$ python3 -q
>>> import numpy as np
>>> np.set_printoptions(suppress=True, linewidth=100)
>>> A = np.loadtxt("block10.csv", delimiter=",")
>>> A
array([[  0.,   0.,   0.,   0.],
       [ -4.,  -5.,   5.,   4.],
       [  0.,   0.,   0.,   0.],
       [  3.,  -3.,   4.,  -5.],
       [  0.,  -7.,   3.,  -1.],
       [  0., -10.,   8.,   4.],
       [  0.,   0.,   0.,   0.],
       [  0.,   0.,   0.,   0.],
       [  0.,   0.,   0.,   0.],
       [  0.,   0.,   0.,   0.],
       [  0.,   0.,   0.,   0.],
       [  0.,   0.,   0.,   0.],
       [  5.,  -4.,  -3.,   0.],
       [  3.,  -3.,   4.,  -5.],
       [  0.,   0.,   0.,   0.],
       [  4.,  -5.,   3.,   0.],
       [  0.,   0.,   0.,   0.],
       [ -4.,  -5.,   5.,   4.],
       [  1.,  -2.,  -1.,   5.],
       [  0.,   0.,   0.,   0.],
       [  0.,   0.,   0.,   0.],
       [ -1.,  -8.,   9.,  -1.],
       [  0.,   0.,   0.,   0.],
       [  0.,   0.,   0.,   0.]])
>>> # row 2 repeats row 0
>>> D = np.linalg.norm(A[:, None] - A[None], axis=-1)
>>> D[16].round(6).argsort(kind="stable")[:4]
array([0, 2, 6, 7])
>>> np.unravel_index(D.round(6).argmax(), D.shape)
(np.int64(5), np.int64(12))
>>> np.round(np.linalg.norm(A, axis=1), 2)
array([ 0.  ,  9.06,  0.  ,  7.68,  7.68, 13.42,  0.  ,  0.  ,  0.  ,  0.  ,  0.  ,  0.  ,  7.07,
        7.68,  0.  ,  7.07,  0.  ,  9.06,  5.57,  0.  ,  0.  , 12.12,  0.  ,  0.  ])
>>> print(np.round(np.linalg.norm(A - A.mean(axis=0), axis=1), 2))
[ 2.68  7.27  2.68  6.42  5.2  10.84  2.68  2.68  2.68  2.68  2.68  2.68  6.8   6.42  2.68  4.89
  2.68  7.27  5.47  2.68  2.68  9.63  2.68  2.68]
>>> np.flatnonzero(D[16] < D.mean() / 2)
array([ 0,  2,  6,  7,  8,  9, 10, 11, 14, 16, 19, 20, 22, 23])
>>> print(D.shape)
(24, 24)
>>> np.linalg.matrix_rank(D ** 2)
np.int64(6)
